% python3 -q
>>> import numpy as np
>>> np.set_printoptions(precision=1, suppress=True, linewidth=100, legacy="1.25")
>>> arr = np.load("w.npy")
>>> arr.round(1) + 0
array([[-0.1, -0.2,  0.1,  0.1,  0.2,  0.5],
       [-0.3, -0.2, -0.1,  0.3, -0.1, -0.3],
       [ 0.3,  0.4, -0.3,  0.2, -0.2, -0.1],
       [-0.1,  0.2,  0.2, -0.2,  0.3,  0. ],
       [-0.6,  0. , -0.3,  0. , -0.3, -0.2],
       [-0.1, -0.3,  0.2,  0. ,  0.4, -0.5],
       [ 0.1, -0.4,  0. , -0.7, -0.1, -0.1],
       [ 0.1,  0.3,  0. ,  0.2,  0.6, -0.3],
       [-0.1,  0.6,  0.3, -0.4, -0.2, -0.2],
       [ 0.6, -0.2, -0.2, -0.1, -0.2, -0.4],
       [-0.1,  0.1, -0.7, -0.3,  0.4,  0.1]])
>>> # columns are unit length and at right angles
>>> round(float(arr[:, 2] @ arr[:, 5]), 1)
0.0
>>> np.linalg.svd(arr, compute_uv=False)
array([1., 1., 1., 1., 1., 1.])
>>> np.linalg.norm(arr, axis=0)
array([1., 1., 1., 1., 1., 1.])
>>> np.round(arr @ arr.T, 1) + 0
array([[ 0.4, -0.1, -0.2,  0. , -0.2, -0.1,  0. , -0.1, -0.2, -0.2,  0. ],
       [-0.1,  0.3,  0. , -0.1,  0.3,  0.2, -0.1,  0. , -0.1,  0. , -0.1],
       [-0.2,  0. ,  0.5, -0.1,  0. , -0.2, -0.3,  0.1,  0.1,  0.2,  0.1],
       [ 0. , -0.1, -0.1,  0.3, -0.1,  0.1,  0.1,  0.2,  0.3, -0.2,  0.1],
       [-0.2,  0.3,  0. , -0.1,  0.7,  0. ,  0. , -0.2,  0.1, -0.2,  0.2],
       [-0.1,  0.2, -0.2,  0.1,  0. ,  0.6,  0.1,  0.3, -0.1,  0.1, -0.1],
       [ 0. , -0.1, -0.3,  0.1,  0. ,  0.1,  0.7, -0.2,  0.1,  0.2,  0.1],
       [-0.1,  0. ,  0.1,  0.2, -0.2,  0.3, -0.2,  0.5,  0. ,  0. ,  0.2],
       [-0.2, -0.1,  0.1,  0.3,  0.1, -0.1,  0.1,  0. ,  0.7, -0.1, -0.2],
       [-0.2,  0. ,  0.2, -0.2, -0.2,  0.1,  0.2,  0. , -0.1,  0.6,  0. ],
       [ 0. , -0.1,  0.1,  0.1,  0.2, -0.1,  0.1,  0.2, -0.2,  0. ,  0.8]])
